>>> import numpy as np
>>> import numpy.linalg as la
>>> np.set_printoptions(precision=2, suppress=True, linewidth=140, legacy="1.25")
>>> E = np.load("out3.npy")
>>> E
array([[0.46, 0.23, 0.31],
       [0.  , 0.5 , 0.5 ],
       [0.33, 0.17, 0.5 ]])
>>> f, r1 = E[2], E[0]
>>> round(f @ f, 2)
0.39
>>> p = (f @ r1) / (f @ f) * f
>>> r1 - p
array([ 0.17,  0.08, -0.14])
>>> round((r1 - p) @ f, 2)
0.0
>>> np.sort(np.abs(la.eigvals(E)))[::-1]
array([1.  , 0.25, 0.25])
>>> E @ np.ones(3)
array([1., 1., 1.])
>>> la.matrix_power(E, 2)
array([[0.31, 0.27, 0.41],
       [0.17, 0.34, 0.5 ],
       [0.32, 0.25, 0.44]])
>>> E.sum(axis=1)
array([1., 1., 1.])
>>> p = np.eye(3)[2]
>>> for _ in range(6):
...     p = p @ E
...     print(p.round(2))
... 
[0.33 0.17 0.5 ]
[0.32 0.25 0.44]
[0.29 0.27 0.44]
[0.28 0.28 0.44]
[0.27 0.28 0.45]
[0.27 0.28 0.45]
>>> np.round(la.norm(E[1], 1), 2), round(la.norm(E[1], np.inf), 2)
(1.0, 0.5)
>>> round(la.norm(E, 2), 2)
1.03
>>> np.round(la.norm(E) ** 2 / la.norm(E, 2) ** 2, 2)
1.19
>>> E[1] @ E[0]
0.27
>>> np.round(la.norm(E, 1), 2), round(float(la.norm(E, np.inf)), 2)
(1.31, 1.0)
>>> la.norm(E, axis=0)
array([0.57, 0.58, 0.77])
>>> la.norm(E, axis=1).argmax()
1
>>> round(float(la.norm(E[1] - E[0])), 2)
0.57
>>> Y = E / la.norm(E, axis=1, keepdims=True)
>>> cov = Y @ Y.T
>>> (np.abs(cov) > 0.9).astype(int)
array([[1, 0, 1],
       [0, 1, 0],
       [1, 0, 1]])
>>> f = np.array([0, 3, 2, 3, 2, 1, 1])
>>> r1 = np.array([-9, 5, -4, -8, 5, -5, -3])
>>> F = np.outer(f, r1)
>>> F
array([[  0,   0,   0,   0,   0,   0,   0],
       [-27,  15, -12, -24,  15, -15,  -9],
       [-18,  10,  -8, -16,  10, -10,  -6],
       [-27,  15, -12, -24,  15, -15,  -9],
       [-18,  10,  -8, -16,  10, -10,  -6],
       [ -9,   5,  -4,  -8,   5,  -5,  -3],
       [ -9,   5,  -4,  -8,   5,  -5,  -3]])
>>> U, sv, Vh = la.svd(F)
>>> np.argmax(sv[:-1] / (sv[1:] + 1e-6)) + 1
1
>>> Y = U[:, :1] @ np.diag(sv[:1]) @ Vh[:1]
>>> la.matrix_rank(F, rtol=0.05)
1
>>> np.round(np.abs(F - Y).max(), 2)
0.0
>>> round(la.norm(F - Y) / la.norm(F), 2)
0.0
>>> U, sv, Vh = la.svd(F)
>>> V = Vh[:(sv > 1e-8).sum()]
>>> rng = np.random.default_rng(77)
>>> x = F[3] + 2 * F[4] + rng.integers(2) * np.eye(7)[0]
>>> x
array([-63.,  35., -28., -56.,  35., -35., -21.])
>>> np.diag(V.T @ V)
array([0.33, 0.1 , 0.07, 0.26, 0.1 , 0.1 , 0.04])
>>> round(la.norm(x - V.T @ V @ x), 2)
0.0
>>> la.matrix_rank(np.vstack([F, x]))
1
>>> round(np.trace(la.pinv(F) @ F), 2)
1.0
>>> la.lstsq(F[:-1].T, F[-1])[2]
1
>>> np.unique(F.round(6), axis=0).shape
(4, 7)
>>> np.allclose(F[:-1].T @ la.lstsq(F[:-1].T, F[-1])[0], F[-1])
True
>>> la.matrix_power(F, 2)
array([[   0,    0,    0,    0,    0,    0,    0],
       [ 405, -225,  180,  360, -225,  225,  135],
       [ 270, -150,  120,  240, -150,  150,   90],
       [ 405, -225,  180,  360, -225,  225,  135],
       [ 270, -150,  120,  240, -150,  150,   90],
       [ 135,  -75,   60,  120,  -75,   75,   45],
       [ 135,  -75,   60,  120,  -75,   75,   45]])
>>> round(la.det(F), 2)
0.0
>>> np.allclose(F @ F.T, F.T @ F)
False
>>> np.trace(F)
-15
>>> A = np.loadtxt("sample8.csv", delimiter=",")
>>> A
array([[0., 0., 0., 0., 0., 0., 1.],
       [0., 1., 0., 0., 0., 0., 0.],
       [1., 0., 0., 0., 0., 0., 0.],
       [0., 0., 0., 0., 1., 0., 0.],
       [0., 0., 1., 0., 0., 0., 0.],
       [0., 0., 0., 0., 0., 1., 0.],
       [0., 0., 0., 1., 0., 0., 0.]])
>>> np.allclose(A @ A.T, A.T @ A)
True
>>> np.trace(A)
2.0
>>> A @ A
array([[0., 0., 0., 1., 0., 0., 0.],
       [0., 1., 0., 0., 0., 0., 0.],
       [0., 0., 0., 0., 0., 0., 1.],
       [0., 0., 1., 0., 0., 0., 0.],
       [1., 0., 0., 0., 0., 0., 0.],
       [0., 0., 0., 0., 0., 1., 0.],
       [0., 0., 0., 0., 1., 0., 0.]])
>>> np.allclose(A, A.T)
False
